>>> import numpy as np
>>> from numpy import linalg as LA
>>> np.set_printoptions(precision=3, suppress=True, linewidth=200)
>>> mat = np.loadtxt("arr.csv", delimiter=",")
>>> print(mat)
[[-0.222  0.07   0.017]
 [ 1.862 -0.938 -0.002]
 [ 3.267 -1.646  0.009]
 [ 1.958 -0.993  0.042]
 [ 0.825 -0.39   0.016]
 [-0.122  0.072 -0.017]
 [ 3.413 -1.732 -0.01 ]
 [-3.535  1.772  0.   ]
 [-1.083  0.515  0.002]
 [ 1.758 -0.856  0.019]
 [ 0.577 -0.279 -0.007]
 [ 2.083 -1.008  0.01 ]
 [-2.131  1.049 -0.018]
 [ 2.84  -1.394  0.004]
 [ 0.454 -0.201 -0.029]]
>>> x0 = np.array([1, 3, 0])
>>> target = mat @ x0
>>> print(np.round(LA.solve(mat.T @ mat, mat.T @ target), 3) + 0)
[1. 3. 0.]
>>> print(np.round(LA.pinv(mat) @ mat, 3) + 0)
[[1. 0. 0.]
 [0. 1. 0.]
 [0. 0. 1.]]
>>> rng = np.random.default_rng(25655)
>>> target = target + 0.05 * rng.normal(size=15)
>>> print(target)
[-0.015 -0.91  -1.673 -1.095 -0.277  0.118 -1.823  1.761  0.441 -0.857 -0.233 -0.97   1.073 -1.335 -0.156]
>>> beta, *_ = LA.lstsq(mat, target)
>>> print(round(float(LA.norm(target - mat @ beta)), 3))
0.132
>>> m1 = np.load("case0.npy")
>>> print(m1)
[[ 14.182  13.838   2.721]
 [ -1.653  12.229  15.739]
 [ 13.764  -1.305 -14.452]
 [-14.065   0.839  14.194]
 [ -6.446   9.092  16.607]
 [-16.853  -5.877   9.024]
 [ 11.417  15.004   6.673]
 [ 15.194  12.982   0.777]
 [ -0.943  12.601  15.503]
 [-14.282 -13.768  -2.545]
 [ 10.678  15.143   7.528]
 [ 16.967   9.14   -5.346]
 [  8.806  15.275   9.442]
 [-17.018  -8.647   5.967]
 [  1.751  13.804  14.366]
 [-10.599   5.301  16.111]
 [ 15.269   1.293 -12.853]
 [-15.273  -1.301  12.847]
 [-16.627 -10.604   3.328]
 [-13.849 -14.051  -3.281]
 [ -4.919 -14.79  -12.533]
 [ -1.733  12.186  15.764]
 [ 15.57    1.923 -12.405]
 [  2.197 -11.928 -15.902]
 [ -5.202 -14.854 -12.341]
 [  2.896 -11.523 -16.088]
 [ 11.992  -3.706 -15.571]
 [-16.718  -5.225   9.654]
 [-13.136 -14.429  -4.39 ]
 [ 12.313  14.754   5.541]
 [ 17.044   8.084  -6.644]
 [ -4.12  -14.587 -13.048]
 [ 15.519  12.616   0.046]
 [ -9.849 -15.237  -8.416]]
>>> f = np.array([2, 2, 0])
>>> print(np.convolve(m1[19], f))
[-27.698 -55.8   -34.665  -6.563   0.   ]
>>> print(np.polyval(f, m1[19]))
[355.891 366.773  14.973]
>>> Xc = m1 - m1.mean(axis=0)
>>> U, sig, VT = LA.svd(Xc, full_matrices=False)
>>> print(np.round(sig ** 2 / (sig ** 2).sum(), 3) + 0)
[0.56 0.44 0.  ]
>>> print(np.abs(VT[0]).argmax())
1
>>> print(VT[0] * np.sign(VT[0, np.abs(VT[0]).argmax()]))
[0.642 0.728 0.241]
>>> M2 = np.array([[0, -1, 1], [-3, -1, 3], [-3, 0, 0]])
>>> print(np.einsum("ij,ij->i", m1, m1))
[400. 400. 400. 400. 400. 400. 400. 400. 400. 400. 400. 400. 400. 400. 400. 400. 400. 400. 400. 400. 400. 400. 400. 400. 400. 400. 400. 400. 400. 400. 400. 400. 400. 400.]
>>> print(LA.matrix_rank(m1 @ M2))
2
>>> print(np.einsum("ij->j", m1))
[ 2.273 24.271 26.018]
>>> W = np.array([[2, 4, -3, 3, 3], [5, -2, -3, -1, 2], [3, 4, -2, 4, 2]])
>>> beta = np.array([2, 1, 3, 0, 2])
>>> hid = np.maximum(m1 @ W + beta, 0)
>>> print((hid > 0).mean(axis=0))
[0.559 0.529 0.471 0.5   0.529]
>>> print(LA.matrix_rank(hid))
5
>>> cent = np.array([[4, 4], [3, 4], [9, 6], [2, 2], [8, 1]])
>>> print(W @ cent)
[[23 15]
 [ 1 -6]
 [30 26]]
>>> A = np.load("a.npy")
>>> print(A)
[[9 6 0]
 [6 8 2]
 [0 2 1]]
>>> U, sig, VT = LA.svd(A)
>>> print(sig.round(3) + 0)
[14.657  3.343  0.   ]
>>> print(np.argmax(sig[:-1] / (sig[1:] + 1e-6)) + 1)
2
>>> M2 = U[:, :2] @ np.diag(sig[:2]) @ VT[:2]
>>> print(LA.matrix_rank(A, rtol=0.05))
2
>>> print(round(np.abs(A - M2).max(), 3))
0.0
>>> print(round(float(LA.norm(A - M2) / LA.norm(A)), 3))
0.0
>>> M2 = A / LA.norm(A, axis=1, keepdims=True)
>>> cov = M2 @ M2.T
>>> print(cov[1])
[0.925 1.    0.789]
>>> print(LA.norm(M2, axis=1))
[1. 1. 1.]
>>> print(np.round(np.trace(LA.pinv(A) @ A), 3))
2.0
>>> feats = np.load("run5.npy")
>>> print(feats)
[[0.667 0.333 0.   ]
 [0.333 0.667 0.   ]
 [0.5   0.    0.5  ]]
>>> x0 = np.array([0, 3, 2])
>>> print((feats @ x0).argmax())
1
>>> print(feats * x0)
[[0.    0.999 0.   ]
 [0.    2.001 0.   ]
 [0.    0.    1.   ]]
>>> print(feats @ np.eye(3)[2])
[0.  0.  0.5]
>>> w, vecs = LA.eig(feats)
>>> print(np.sort(LA.eigvals(feats @ feats)))
[0.112 0.25  1.   ]
>>> print([round(float(x), 3) for x in LA.svd(mat, compute_uv=False)[:3]])
[8.981, 0.078, 0.061]
>>> print(round(np.log10(LA.cond(mat))))
2
>>> print(np.abs(LA.svd(mat)[2][-1]))
[0.161 0.328 0.931]
>>> print(np.round(LA.norm(mat, 2) / LA.norm(mat), 3))
1.0
>>> M = np.loadtxt("block11.csv", delimiter=",")
>>> print(M)
[[ -4.022 -27.924   0.   ]
 [ -4.635 -25.699  -0.006]
 [ -5.212 -23.431  -0.025]
 [ -6.329 -18.184  -0.123]
 [ -7.157 -10.854  -0.416]
 [ -7.144  -8.567  -0.554]
 [ -7.131  -8.321  -0.571]
 [ -7.123  -8.19   -0.58 ]
 [ -6.897  -6.117  -0.732]
 [ -6.793  -5.548  -0.777]
 [ -6.186  -3.438  -0.96 ]
 [ -6.179  -3.42   -0.962]
 [ -6.104  -3.237  -0.978]
 [ -6.096  -3.219  -0.98 ]
 [ -5.85   -2.687  -1.028]
 [ -5.515  -2.089  -1.082]
 [ -4.656  -0.996  -1.166]
 [ -4.478  -0.827  -1.175]
 [ -4.339  -0.705  -1.18 ]
 [ -2.468   0.238  -1.07 ]
 [ -1.875   0.327  -0.951]
 [ -1.406   0.336  -0.815]
 [  0.203  -0.114   0.23 ]
 [  0.229  -0.131   0.265]
 [  0.475  -0.332   0.688]
 [  0.622  -0.536   1.161]
 [  0.66   -0.642   1.432]
 [  0.615  -0.917   2.266]
 [ -0.91   -1.359   5.438]
 [ -0.978  -1.359   5.533]
 [ -2.687  -1.226   7.625]
 [ -9.817   0.603  14.137]
 [-13.524   1.915  17.009]
 [-15.261   2.58   18.292]
 [-28.46    8.333  27.263]]
>>> Xc = M - M.mean(axis=0)
>>> U, sig, VT = LA.svd(Xc, full_matrices=False)
>>> print(np.searchsorted(np.cumsum(sig ** 2) / (sig ** 2).sum(), 0.9) + 1)
2
>>> print(np.abs(VT[-1]))
[0.742 0.164 0.65 ]
>>> print(np.abs(U[:, 0]).argmax())
34
>>> print((np.sign(U[:, 0]) == np.sign(U[0, 0])).astype(int))
[1 1 1 1 1 1 1 1 1 1 1 1 1 1 1 1 1 0 0 0 0 1 1 1 1 1 1 0 0 0 0 0 0 0 0]
>>> print(sig)
[53.84  39.045 16.634]
>>> x0 = np.array([2, 3, -5])
>>> target = feats @ x0
>>> print(target)
[ 2.333  2.667 -1.5  ]
>>> print(np.round(LA.solve(feats, feats[:, 0]), 3) + 0)
[1. 0. 0.]
>>> Q, r_ = LA.qr(M)
>>> print(np.abs(np.diag(r_)))
[44.975 51.682 23.883]
>>> print(np.round(Q @ r_, 3) + 0)
[[ -4.022 -27.924   0.   ]
 [ -4.635 -25.699  -0.006]
 [ -5.212 -23.431  -0.025]
 [ -6.329 -18.184  -0.123]
 [ -7.157 -10.854  -0.416]
 [ -7.144  -8.567  -0.554]
 [ -7.131  -8.321  -0.571]
 [ -7.123  -8.19   -0.58 ]
 [ -6.897  -6.117  -0.732]
 [ -6.793  -5.548  -0.777]
 [ -6.186  -3.438  -0.96 ]
 [ -6.179  -3.42   -0.962]
 [ -6.104  -3.237  -0.978]
 [ -6.096  -3.219  -0.98 ]
 [ -5.85   -2.687  -1.028]
 [ -5.515  -2.089  -1.082]
 [ -4.656  -0.996  -1.166]
 [ -4.478  -0.827  -1.175]
 [ -4.339  -0.705  -1.18 ]
 [ -2.468   0.238  -1.07 ]
 [ -1.875   0.327  -0.951]
 [ -1.406   0.336  -0.815]
 [  0.203  -0.114   0.23 ]
 [  0.229  -0.131   0.265]
 [  0.475  -0.332   0.688]
 [  0.622  -0.536   1.161]
 [  0.66   -0.642   1.432]
 [  0.615  -0.917   2.266]
 [ -0.91   -1.359   5.438]
 [ -0.978  -1.359   5.533]
 [ -2.687  -1.226   7.625]
 [ -9.817   0.603  14.137]
 [-13.524   1.915  17.009]
 [-15.261   2.58   18.292]
 [-28.46    8.333  27.263]]
>>> print(np.allclose(r_.T @ r_, M.T @ M))
True
>>> print(round(np.trace(Q @ Q.T), 3))
3.0
>>> data = np.maximum(np.array([[2, 9],
...     [4, 6],
...     [1, 8],
...     [7, 9],
...     [7, 5],
...     [5, 6],
...     [8, 8],
...     [5, 4],
...     [0, 7],
...     [1, 2],
...     [6, 2],
...     [2, 3],
...     [8, 5],
...     [5, 1],
...     [8, 2],
...     [7, 6],
...     [3, 9],
...     [9, 1],
...     [4, 0],
...     [9, 4],
...     [6, 1],
...     [3, 8],
...     [9, 6],
...     [5, 7],
...     [5, 4],
...     [6, 4],
...     [2, 9],
...     [0, 4],
...     [4, 6],
...     [6, 5],
...     [4, 0],
...     [9, 6],
...     [4, 3],
...     [9, 4]]) @ np.array([[-2, -2, -1, 1], [0, 1, 2, 0]]) + np.array([-2, 2, 5, -3]), 0)
>>> print(data)
[[ 0  7 21  0]
 [ 0  0 13  1]
 [ 0  8 20  0]
 [ 0  0 16  4]
 [ 0  0  8  4]
 [ 0  0 12  2]
 [ 0  0 13  5]
 [ 0  0  8  2]
 [ 0  9 19  0]
 [ 0  2  8  0]
 [ 0  0  3  3]
 [ 0  1  9  0]
 [ 0  0  7  5]
 [ 0  0  2  2]
 [ 0  0  1  5]
 [ 0  0 10  4]
 [ 0  5 20  0]
 [ 0  0  0  6]
 [ 0  0  1  1]
 [ 0  0  4  6]
 [ 0  0  1  3]
 [ 0  4 18  0]
 [ 0  0  8  6]
 [ 0  0 14  2]
 [ 0  0  8  2]
 [ 0  0  7  3]
 [ 0  7 21  0]
 [ 0  6 13  0]
 [ 0  0 13  1]
 [ 0  0  9  3]
 [ 0  0  1  1]
 [ 0  0  8  6]
 [ 0  0  7  1]
 [ 0  0  4  6]]
>>> print(LA.cond(data) > 100)
True
>>> print(np.argsort(-LA.norm(data, axis=0).round(6), kind="stable")[:3])
[2 3 1]
>>> print(round(float(LA.norm(data, 2) / LA.norm(data)), 3))
0.957
>>> print(LA.matrix_rank(data, rtol=0.1))
3
